$ python3 -q
>>> import numpy as np
>>> from numpy import linalg as LA
>>> np.set_printoptions(precision=3, suppress=True, linewidth=200)
>>> def rd(a):
...     return np.round(a, 3) + 0
... 
>>> mat = np.loadtxt("w.csv", delimiter=",")
>>> mat
array([[4., 4., 2., 3., 4., 1., 3., 4., 2.],
       [6., 6., 4., 5., 6., 3., 5., 6., 4.],
       [4., 4., 2., 3., 4., 1., 3., 4., 2.],
       [3., 3., 1., 2., 3., 0., 2., 3., 1.]])
>>> # rows and columns are dependent
>>> r = LA.matrix_rank(mat)
>>> r
np.int64(2)
>>> N = LA.svd(mat)[2][r:].T
>>> rd(N @ N.T)
array([[ 0.789, -0.211, -0.011, -0.111, -0.211,  0.089, -0.111, -0.211, -0.011],
       [-0.211,  0.789, -0.011, -0.111, -0.211,  0.089, -0.111, -0.211, -0.011],
       [-0.011, -0.011,  0.789, -0.111, -0.011, -0.311, -0.111, -0.011, -0.211],
       [-0.111, -0.111, -0.111,  0.889, -0.111, -0.111, -0.111, -0.111, -0.111],
       [-0.211, -0.211, -0.011, -0.111,  0.789,  0.089, -0.111, -0.211, -0.011],
       [ 0.089,  0.089, -0.311, -0.111,  0.089,  0.489, -0.111,  0.089, -0.311],
       [-0.111, -0.111, -0.111, -0.111, -0.111, -0.111,  0.889, -0.111, -0.111],
       [-0.211, -0.211, -0.011, -0.111, -0.211,  0.089, -0.111,  0.789, -0.011],
       [-0.011, -0.011, -0.211, -0.111, -0.011, -0.311, -0.111, -0.011,  0.789]])
>>> [int(LA.matrix_rank(mat[:i])) for i in range(1, len(mat) + 1)]
[1, 2, 2, 2]
>>> N.shape
(9, 7)
>>> [int(LA.matrix_rank(mat[:, :j + 1])) for j in range(9)]
[1, 1, 2, 2, 2, 2, 2, 2, 2]
>>> U, sigma, Vt = LA.svd(mat)
>>> rd(sigma)
array([21.431,  1.93 ,  0.   ,  0.   ])
>>> np.argmax(sigma[:-1] / (sigma[1:] + 1e-6)) + 1
np.int64(2)
>>> M2 = U[:, :2] @ np.diag(sigma[:2]) @ Vt[:2]
>>> rd(LA.norm(mat - M2) / LA.norm(mat))
np.float64(0.0)
>>> LA.matrix_rank(M2)
np.int64(2)
>>> U, sigma, Vt = LA.svd(mat)
>>> vecs = Vt[:(sigma > 1e-8).sum()]
>>> rng = np.random.default_rng(41076)
>>> vec = mat[1] + 5 * mat[2] + rng.integers(2) * np.eye(9)[5]
>>> vec
array([26., 26., 14., 20., 26.,  9., 20., 26., 14.])
>>> rd(vecs.T @ vecs)
array([[ 0.211,  0.211,  0.011,  0.111,  0.211, -0.089,  0.111,  0.211,  0.011],
       [ 0.211,  0.211,  0.011,  0.111,  0.211, -0.089,  0.111,  0.211,  0.011],
       [ 0.011,  0.011,  0.211,  0.111,  0.011,  0.311,  0.111,  0.011,  0.211],
       [ 0.111,  0.111,  0.111,  0.111,  0.111,  0.111,  0.111,  0.111,  0.111],
       [ 0.211,  0.211,  0.011,  0.111,  0.211, -0.089,  0.111,  0.211,  0.011],
       [-0.089, -0.089,  0.311,  0.111, -0.089,  0.511,  0.111, -0.089,  0.311],
       [ 0.111,  0.111,  0.111,  0.111,  0.111,  0.111,  0.111,  0.111,  0.111],
       [ 0.211,  0.211,  0.011,  0.111,  0.211, -0.089,  0.111,  0.211,  0.011],
       [ 0.011,  0.011,  0.211,  0.111,  0.011,  0.311,  0.111,  0.011,  0.211]])
>>> rd(np.diag(vecs.T @ vecs))
array([0.211, 0.211, 0.211, 0.111, 0.211, 0.511, 0.111, 0.211, 0.211])
>>> LA.lstsq(mat[:-1].T, mat[-1])[2]
np.int32(2)
>>> np.allclose(mat[:-1].T @ LA.lstsq(mat[:-1].T, mat[-1])[0], mat[-1])
True
>>> np.abs(np.diag(LA.qr(mat)[1])) > 1e-9
array([ True, False,  True, False])
>>> try:
...     LA.inv(mat)
... except LA.LinAlgError as e:
...     print("failed:", e)
... 
failed: Last 2 dimensions of the array must be square
>>> rd(np.trace(LA.pinv(mat) @ mat))
np.float64(2.0)
>>> np.unique(mat.round(6), axis=0).shape
(3, 9)
>>> data = np.loadtxt("x.csv", delimiter=",")
>>> data
array([[-3.205,  2.439,  0.757,  3.308, -2.735,  2.964,  0.658,  1.41 ,  1.641, -0.167,  3.552, -0.207],
       [ 6.005, -1.045,  2.314, -5.541,  3.674, -4.355, -2.081, -0.185, -5.921,  1.489, -7.175,  0.255],
       [ 1.734,  2.832,  3.739, -1.481, -0.312, -0.276, -1.558,  2.392, -4.844,  1.668, -2.777,  0.077],
       [ 2.272,  5.079,  5.643, -1.627, -1.23 ,  0.186, -2.065,  3.673, -7.278,  2.851, -3.498,  0.204],
       [ 4.164,  2.196,  3.929, -3.772,  1.135, -2.116, -2.078,  1.809, -6.682,  2.075, -5.323,  0.423],
       [-2.67 ,  4.63 ,  2.777,  3.033, -3.588,  3.378,  0.012,  2.767, -1.116,  0.837,  2.627, -0.202],
       [-2.852,  4.4  ,  2.673,  3.038, -3.691,  3.215, -0.203,  3.042, -1.317,  0.962,  2.547,  0.038],
       [-2.366,  0.944, -0.283,  2.214, -1.59 ,  1.811,  0.69 ,  0.361,  1.935, -0.245,  2.673, -0.312],
       [-0.926,  1.481,  1.003,  1.049, -1.185,  1.112,  0.004,  1.03 , -0.43 ,  0.313,  0.864, -0.119],
       [-2.342,  0.693, -0.365,  2.303, -1.564,  1.866,  0.903,  0.37 ,  1.788, -0.41 ,  2.668, -0.035],
       [-1.009, -4.37 , -4.554,  0.353,  1.452, -0.892,  1.222, -3.185,  5.192, -1.924,  1.823, -0.15 ],
       [ 0.425, -3.713, -3.11 , -0.879,  2.029, -1.446,  0.629, -2.566,  3.136, -1.159, -0.096, -0.135],
       [-3.634, -0.073, -1.608,  3.41 , -2.034,  2.407,  1.414, -0.28 ,  3.976, -0.985,  4.435, -0.298],
       [ 3.579, -0.067,  1.687, -3.429,  1.876, -2.504, -1.438,  0.203, -3.897,  0.968, -4.47 ,  0.247],
       [-1.99 , -3.056, -3.392,  1.477,  0.436,  0.406,  1.33 , -2.217,  4.774, -1.945,  2.565, -0.355],
       [-1.368, -6.667, -6.576,  0.554,  2.474, -1.333,  2.023, -4.809,  7.85 , -2.989,  2.766, -0.494],
       [ 0.087,  5.986,  5.355,  0.645, -2.91 ,  1.983, -1.355,  4.151, -5.649,  2.374, -1.016,  0.204],
       [-2.594, -1.297, -2.499,  2.483, -0.79 ,  1.347,  1.46 , -1.138,  4.38 , -1.369,  3.711, -0.142],
       [ 0.363, -3.838, -3.029, -0.607,  2.065, -1.383,  0.688, -2.466,  3.32 , -1.228,  0.129, -0.104],
       [-2.534, -5.224, -5.629,  1.599,  1.181, -0.143,  2.079, -3.965,  7.492, -2.592,  3.553, -0.351],
       [-5.512,  2.985,  0.173,  5.555, -4.404,  4.519,  1.25 ,  1.724,  3.154, -0.502,  6.426, -0.169],
       [-4.757,  1.6  , -0.986,  4.416, -3.078,  3.65 ,  1.317,  0.734,  3.656, -0.74 ,  5.481, -0.293],
       [-5.665,  3.23 ,  0.212,  5.427, -4.491,  4.683,  1.463,  1.614,  3.029, -0.4  ,  6.223, -0.199],
       [-0.095, -5.911, -5.335, -0.63 ,  2.796, -2.024,  1.379, -4.177,  5.464, -2.308,  0.852, -0.13 ],
       [ 2.733, -4.286, -2.592, -2.927,  3.559, -3.368,  0.106, -2.968,  1.295, -0.968, -2.756,  0.017],
       [-1.004, -4.476, -4.345,  0.294,  1.631, -0.591,  1.409, -3.188,  5.158, -2.138,  1.87 , -0.314],
       [-0.772,  1.438,  0.84 ,  1.021, -1.244,  0.947,  0.179,  1.043, -0.357,  0.237,  0.888, -0.005],
       [ 1.416,  6.621,  6.607, -0.523, -2.352,  1.152, -2.013,  4.869, -7.82 ,  3.161, -2.697,  0.311],
       [ 5.968, -0.891,  2.037, -5.568,  3.689, -4.268, -2.111, -0.246, -5.666,  1.351, -7.053,  0.404],
       [-0.059, -0.038, -0.013,  0.184, -0.149,  0.034,  0.011, -0.035, -0.08 , -0.048, -0.133, -0.074],
       [-1.098,  1.605,  0.993,  1.014, -1.275,  1.228,  0.004,  1.152, -0.426,  0.141,  1.008, -0.016],
       [-0.581, -2.057, -2.309,  0.207,  0.688, -0.313,  0.581, -1.489,  2.666, -1.051,  0.839, -0.163],
       [-4.521,  1.541, -0.731,  4.412, -3.192,  3.48 ,  1.398,  0.636,  3.541, -0.826,  5.336, -0.245],
       [ 2.715, -4.561, -2.917, -3.062,  3.588, -3.255,  0.071, -2.938,  1.401, -0.748, -2.727,  0.074],
       [-4.732,  1.741, -0.729,  4.328, -3.211,  3.694,  1.524,  0.64 ,  3.622, -0.743,  5.281, -0.166],
       [-1.386, -6.609, -6.594,  0.638,  2.397, -1.169,  2.25 , -4.887,  7.808, -3.088,  2.76 , -0.419],
       [ 3.847, -0.117,  1.65 , -3.271,  2.007, -2.601, -1.472,  0.225, -3.957,  1.136, -4.512,  0.108],
       [-0.464,  3.675,  3.099,  0.814, -2.11 ,  1.407, -0.555,  2.717, -3.081,  1.341,  0.069,  0.041],
       [ 1.467,  6.612,  6.807, -0.519, -2.314,  1.091, -2.053,  4.727, -7.608,  3.033, -2.93 ,  0.546],
       [ 6.051, -0.737,  1.974, -5.73 ,  3.575, -4.352, -2.151, -0.158, -5.867,  1.519, -7.26 ,  0.314],
       [-1.887, -3.072, -3.508,  1.347,  0.645,  0.224,  1.467, -2.287,  4.852, -1.64 ,  2.684, -0.318],
       [ 0.845,  4.326,  4.307, -0.583, -1.621,  0.782, -1.352,  3.209, -5.148,  1.915, -1.762,  0.149],
       [-1.199,  5.253,  4.143,  1.767, -3.145,  2.509, -0.653,  3.575, -3.376,  1.619,  1.07 ,  0.119],
       [ 4.177, -3.73 , -1.369, -4.296,  4.076, -4.174, -0.808, -2.478, -1.038, -0.206, -4.441,  0.024]])
>>> gram = data.T @ data
>>> rd(np.trace(gram)), rd((data ** 2).sum())
(np.float64(4439.154), np.float64(4439.154))
>>> rd(np.diag(gram))
array([407.797, 602.339, 525.078, 365.189, 281.971, 271.139,  81.621, 296.48 , 899.251, 114.559, 591.105,   2.625])
>>> rd(LA.svd(data, compute_uv=False) ** 2)
array([2599.857, 1835.717,    0.652,    0.534,    0.478,    0.422,    0.375,    0.309,    0.304,    0.246,    0.158,    0.101])
